In [1]: import numpy as np

In [2]: np.set_printoptions(precision=2, suppress=True, linewidth=140)

In [3]: M2 = np.array([[3, 3, -2, -1], [1, -2, -1, -1], [0, 2, -3, 1], [-3, 0, -2, -3]])

In [4]: W0 = np.triu(M2)

In [5]: W0
Out[5]: 
array([[ 3,  3, -2, -1],
       [ 0, -2, -1, -1],
       [ 0,  0, -3,  1],
       [ 0,  0,  0, -3]])

In [6]: x0 = np.array([0, 2, -2, -2])

In [7]: y = W0 @ x0

In [8]: y
Out[8]: array([12,  0,  4,  6])

In [9]: np.linalg.solve(W0, 4 * y)
Out[9]: array([ 0.,  8., -8., -8.])

In [10]: np.linalg.solve(W0.T, W0[3])
Out[10]: array([ 0., -0., -0.,  1.])

In [11]: np.linalg.solve(W0, W0[:, 0])
Out[11]: array([ 1., -0., -0., -0.])

In [12]: M2 = W0 ** -1
Traceback (most recent call last):
  Cell In[12], line 1
    M2 = W0 ** -1
ValueError: Integers to negative integer powers are not allowed.


In [13]: M2 = np.linalg.inv(W0)

In [14]: np.round(np.linalg.det(W0) * np.linalg.det(M2), 2)
Out[14]: np.float64(1.0)

In [15]: np.allclose(M2, W0.T)
Out[15]: False

In [16]: np.linalg.det(W0) * M2
Out[16]: 
array([[-18., -27.,  21.,  22.],
       [  0.,  27.,  -9., -12.],
       [  0.,   0.,  18.,   6.],
       [  0.,   0.,   0.,  18.]])

In [17]: np.round(np.linalg.norm(W0) ** 2 / np.linalg.norm(W0, 2) ** 2, 2)
Out[17]: np.float64(1.91)

In [18]: round(np.linalg.norm(W0[2], 1), 2), np.round(np.linalg.norm(W0[2], np.inf), 2)
Out[18]: (np.float64(4.0), np.float64(3.0))

In [19]: round(float(np.linalg.norm(W0, "nuc")), 2)
Out[19]: 12.61

In [20]: round(np.linalg.norm(W0[2] - W0[0]), 2)
Out[20]: np.float64(4.8)

In [21]: W0[2] @ W0[0]
Out[21]: np.int64(5)

In [22]: np.round(np.linalg.norm(W0, 1), 2), np.round(np.linalg.norm(W0, np.inf), 2)
Out[22]: (np.float64(6.0), np.float64(9.0))

In [23]: np.linalg.norm(W0, axis=1).argmax()
Out[23]: np.int64(0)

In [24]: np.linalg.norm(W0, axis=0)
Out[24]: array([3.  , 3.61, 3.74, 3.46])

In [25]: Q, V = np.linalg.qr(W0[:, :2])[0], np.linalg.qr(W0[:, 2:])[0]

In [26]: sigma = np.linalg.svd(Q.T @ V, compute_uv=False)

In [27]: round(np.linalg.norm(Q @ Q.T - V @ V.T, 2), 2)
Out[27]: np.float64(0.99)

In [28]: (sigma > 0.9).sum()
Out[28]: np.int64(0)

In [29]: np.degrees(np.arccos(sigma.clip(0, 1)))
Out[29]: array([44.3 , 83.81])

In [30]: sigma
Out[30]: array([0.72, 0.11])

In [31]: X = np.load("case13.npy")

In [32]: X
Out[32]: 
array([[-0.22, -0.55,  0.66],
       [-1.44,  0.69, -0.3 ],
       [-0.78, -0.39,  0.66]])

In [33]: [round(float(x), 2) for x in np.linalg.svd(X, compute_uv=False)[:3]]
Out[33]: [1.7, 1.31, 0.0]

In [34]: np.linalg.cond(X) > 100
Out[34]: np.True_

In [35]: round(float(np.linalg.norm(X, 2) / np.linalg.norm(X)), 2)
Out[35]: 0.79

In [36]: np.linalg.matrix_rank(X, rtol=0.1)
Out[36]: np.int64(2)

In [37]: np.argsort(-np.linalg.norm(X, axis=0).round(6), kind="stable")[:3]
Out[37]: array([0, 2, 1])

In [38]: x0 = np.array([5, 2, 3])

In [39]: h = np.maximum(X @ x0, 0)

In [40]: np.flatnonzero(h > 1e-9)
Out[40]: array([], dtype=int64)

In [41]: X * (h > 1e-9)[:, None]
Out[41]: 
array([[-0., -0.,  0.],
       [-0.,  0., -0.],
       [-0., -0.,  0.]])

In [42]: np.maximum(X @ x0, 0) - np.maximum(-X @ x0, 0)
Out[42]: array([-0.22, -6.72, -2.7 ])

In [43]: h
Out[43]: array([0., 0., 0.])

In [44]: U, sigma, vt = np.linalg.svd(X)

In [45]: sigma.round(2) + 0
Out[45]: array([1.7 , 1.31, 0.  ])

In [46]: np.argmax(sigma[:-1] / (sigma[1:] + 1e-6)) + 1
Out[46]: np.int64(2)

In [47]: M2 = U[:, :2] @ np.diag(sigma[:2]) @ vt[:2]

In [48]: round(np.abs(X - M2).max(), 2)
Out[48]: np.float64(0.0)

In [49]: M2
Out[49]: 
array([[-0.22, -0.55,  0.66],
       [-1.44,  0.69, -0.3 ],
       [-0.78, -0.39,  0.66]])

In [50]: np.round(np.linalg.norm(X - M2) / np.linalg.norm(X), 2)
Out[50]: np.float64(0.0)

In [51]: rank = np.linalg.matrix_rank(M2)

In [52]: rank
Out[52]: np.int64(2)

In [53]: null = np.linalg.svd(M2)[2][rank:].T

In [54]: np.linalg.matrix_rank(M2.T @ M2), np.linalg.matrix_rank(M2 @ M2.T)
Out[54]: (np.int64(2), np.int64(2))

In [55]: null[:, 0] / null[np.abs(null[:, 0]).round(6).argmax(), 0]
Out[55]: array([0.29, 1.  , 0.93])

In [56]: null @ null.T
Out[56]: 
array([[0.04, 0.15, 0.14],
       [0.15, 0.51, 0.48],
       [0.14, 0.48, 0.44]])

In [57]: np.round(M2 @ null, 2) + 0
Out[57]: 
array([[0.],
       [0.],
       [0.]])

In [58]: u = np.array([3, 3])

In [59]: np.array([np.convolve(row, u, "same") for row in X])
Out[59]: 
array([[-0.66, -2.31,  0.33],
       [-4.32, -2.25,  1.17],
       [-2.34, -3.51,  0.81]])

In [60]: np.convolve(X[2], u)
Out[60]: array([-2.34, -3.51,  0.81,  1.98])

In [61]: F = np.load("mat.npy")

In [62]: F
Out[62]: 
array([[ -5,   0,  -2,   0],
       [-10, -15,  -4,  -6],
       [ -4,   0,   3,   0],
       [ -8, -12,   6,   9]])

In [63]: vals, V = np.linalg.eig(F)

In [64]: vals
Out[64]: array([-17.7,  -5.9,   3.9,  11.7])

In [65]: np.round(F @ V[:, 0] - vals[0] * V[:, 0], 2) + 0
Out[65]: array([0., 0., 0., 0.])

In [66]: np.sort(np.linalg.eigvals(F.T))
Out[66]: array([-17.7,  -5.9,   3.9,  11.7])

In [67]: U, sigma, vt = np.linalg.svd(X)

In [68]: V = vt[:(sigma > 1e-8).sum()]

In [69]: rng = np.random.default_rng(18)

In [70]: x0 = X[1] + 4 * X[0] + rng.integers(2) * np.eye(3)[2]

In [71]: x0
Out[71]: array([-2.32, -1.51,  3.34])

In [72]: np.diag(V.T @ V)
Out[72]: array([0.96, 0.49, 0.56])

In [73]: np.linalg.matrix_rank(np.vstack([X, x0]))
Out[73]: np.int64(3)

In [74]: V.T @ V
Out[74]: 
array([[ 0.96, -0.15, -0.14],
       [-0.15,  0.49, -0.48],
       [-0.14, -0.48,  0.56]])

In [75]: np.allclose(V.T @ V @ x0, x0)
Out[75]: False

In [76]: round(np.linalg.norm(x0 - V.T @ V @ x0), 2)
Out[76]: np.float64(0.67)

In [77]: F.reshape(-1, 2)
Out[77]: 
array([[ -5,   0],
       [ -2,   0],
       [-10, -15],
       [ -4,  -6],
       [ -4,   0],
       [  3,   0],
       [ -8, -12],
       [  6,   9]])

In [78]: F.reshape(2, -1)
Out[78]: 
array([[ -5,   0,  -2,   0, -10, -15,  -4,  -6],
       [ -4,   0,   3,   0,  -8, -12,   6,   9]])

In [79]: F.reshape(4, 5)
Traceback (most recent call last):
  Cell In[79], line 1
    F.reshape(4, 5)
ValueError: cannot reshape array of size 16 into shape (4,5)


In [80]: blk = F.reshape(4, 2, -1)

In [81]: blk.transpose(1, 0, 2)
Out[81]: 
array([[[ -5,   0],
        [-10, -15],
        [ -4,   0],
        [ -8, -12]],

       [[ -2,   0],
        [ -4,  -6],
        [  3,   0],
        [  6,   9]]])

In [82]: np.swapaxes(blk, 1, 2)[2]
Out[82]: 
array([[-4,  3],
       [ 0,  0]])

In [83]: np.einsum("ihd,jhd->hij", blk, blk).shape
Out[83]: (2, 4, 4)

In [84]: blk.sum(axis=1)
Out[84]: 
array([[ -7,   0],
       [-14, -21],
       [ -1,   0],
       [ -2,  -3]])
